$ ipython --no-banner

In [1]: import numpy as np

In [2]: np.set_printoptions(precision=2, suppress=True, linewidth=200, legacy="1.25")

In [3]: mat = np.loadtxt("dump.csv", delimiter=",")

In [4]: mat
Out[4]: 
array([[ -5.85,  14.11,   6.1 ],
       [  7.94,  -3.5 ,  -8.05],
       [-11.88,  -8.97,   5.63],
       [ -6.42,   5.36,  -9.64],
       [  3.83,   6.83,  -7.86],
       [  1.04,   3.76,  16.47],
       [-16.94,   8.17,  15.46],
       [  6.87,  10.56,  -2.53],
       [  1.98,   6.26,  -7.66],
       [  8.86,  -0.94, -19.51]])

In [5]: Xs = mat - mat.mean(axis=0)

In [6]: V = np.linalg.svd(Xs)[2][:1]

In [7]: M2 = Xs - Xs @ V.T @ V

In [8]: np.cov(Xs @ V.T, rowvar=False)
Out[8]: array(181.48)

In [9]: np.round(np.linalg.norm(M2) / np.linalg.norm(Xs), 2)
Out[9]: 0.55

In [10]: M2.std(axis=0)
Out[10]: array([4.77, 6.38, 3.  ])

In [11]: C2 = np.cov(mat, rowvar=False)

In [12]: C2.shape
Out[12]: (3, 3)

In [13]: np.polyfit(mat[:, 2], mat[:, 0], 1)
Out[13]: array([-0.49, -1.62])

In [14]: np.median(mat, axis=0)
Out[14]: array([ 1.51,  5.81, -5.09])

In [15]: np.corrcoef(mat.T)
Out[15]: 
array([[ 1.  , -0.05, -0.64],
       [-0.05,  1.  ,  0.19],
       [-0.64,  0.19,  1.  ]])

In [16]: mat.std(axis=0)
Out[16]: array([ 8.37,  6.53, 11.09])

In [17]: vec = np.array([9, 1, 4])

In [18]: y = mat @ vec

In [19]: np.linalg.solve(mat.T @ mat, mat.T @ y)
Out[19]: array([9., 1., 4.])

In [20]: np.linalg.lstsq(mat, y)[0]
Out[20]: array([9., 1., 4.])

In [21]: rng = np.random.default_rng(6479)

In [22]: y = y + 0.02 * rng.normal(size=10)

In [23]: y
Out[23]: array([-14.16,  35.8 , -93.36, -90.96,   9.87,  79.03, -82.48,  62.3 ,  -6.54,   0.76])

In [24]: coef, *_ = np.linalg.lstsq(mat, y)

In [25]: coef.round()
Out[25]: array([9., 1., 4.])

In [26]: coef
Out[26]: array([9., 1., 4.])

In [27]: round(np.linalg.norm(y - mat @ coef), 2)
Out[27]: 0.06

In [28]: W1 = np.array([[-3, 0, 4, 3, 1], [-1, 3, 4, 5, 1], [2, 1, -5, -1, 2]])

In [29]: coef = np.array([2, -2, -2, 0, 2])

In [30]: hid = np.maximum(mat @ W1 + coef, 0)

In [31]: (hid > 0).mean(axis=0)
Out[31]: array([0.4, 0.7, 0.7, 0.8, 0.4])

In [32]: (hid > 0).astype(int)
Out[32]: 
array([[1, 1, 1, 1, 1],
       [0, 0, 1, 1, 0],
       [1, 0, 0, 0, 0],
       [0, 1, 1, 1, 0],
       [0, 1, 1, 1, 0],
       [1, 1, 0, 1, 1],
       [1, 1, 0, 0, 1],
       [0, 1, 1, 1, 1],
       [0, 1, 1, 1, 0],
       [0, 0, 1, 1, 0]])

In [33]: np.linalg.matrix_rank(hid)
Out[33]: 5

In [34]: C = np.array([[-1, 0, -2], [-1, -2, 0], [2, -2, 1], [1, 0, 2], [2, 1, -1]])

In [35]: (hid @ C).round(6).argmax(axis=1)
Out[35]: array([2, 0, 1, 0, 0, 0, 1, 0, 0, 0])

In [36]: F = np.loadtxt("test9.csv", delimiter=",")

In [37]: F
Out[37]: 
array([[-4., -6., -6., -2.],
       [ 0.,  0.,  0.,  0.],
       [-6., -9., -9., -3.]])

In [38]: # column 2 repeats column 1

In [39]: W1 = np.array([[2, -1, -2, 3, 3, 5],
    ...:     [0, 4, 0, 5, -5, -5],
    ...:     [-2, -3, 5, -5, -2, 1],
    ...:     [2, -2, -5, -1, 5, -3]])

In [40]: coef = np.array([3, 3, 2, 4, 2, 3])

In [41]: hid = np.maximum(F @ W1 + coef, 0)

In [42]: np.linalg.matrix_rank(hid)
Out[42]: 3

In [43]: (hid > 0).astype(int)
Out[43]: 
array([[1, 1, 0, 0, 1, 1],
       [1, 1, 1, 1, 1, 1],
       [1, 1, 0, 0, 1, 1]])

In [44]: (hid > 0).mean(axis=0)
Out[44]: array([1.  , 1.  , 0.33, 0.33, 1.  , 1.  ])

In [45]: C = np.array([[0, 1], [3, 0], [2, 3], [3, 1], [0, 3], [0, 0]])

In [46]: W1 @ C
Out[46]: 
array([[  2,   8],
       [ 27, -10],
       [-14,   2],
       [-19,   1]])

In [47]: (hid @ C).round(6).argmax(axis=1)
Out[47]: array([1, 0, 1])
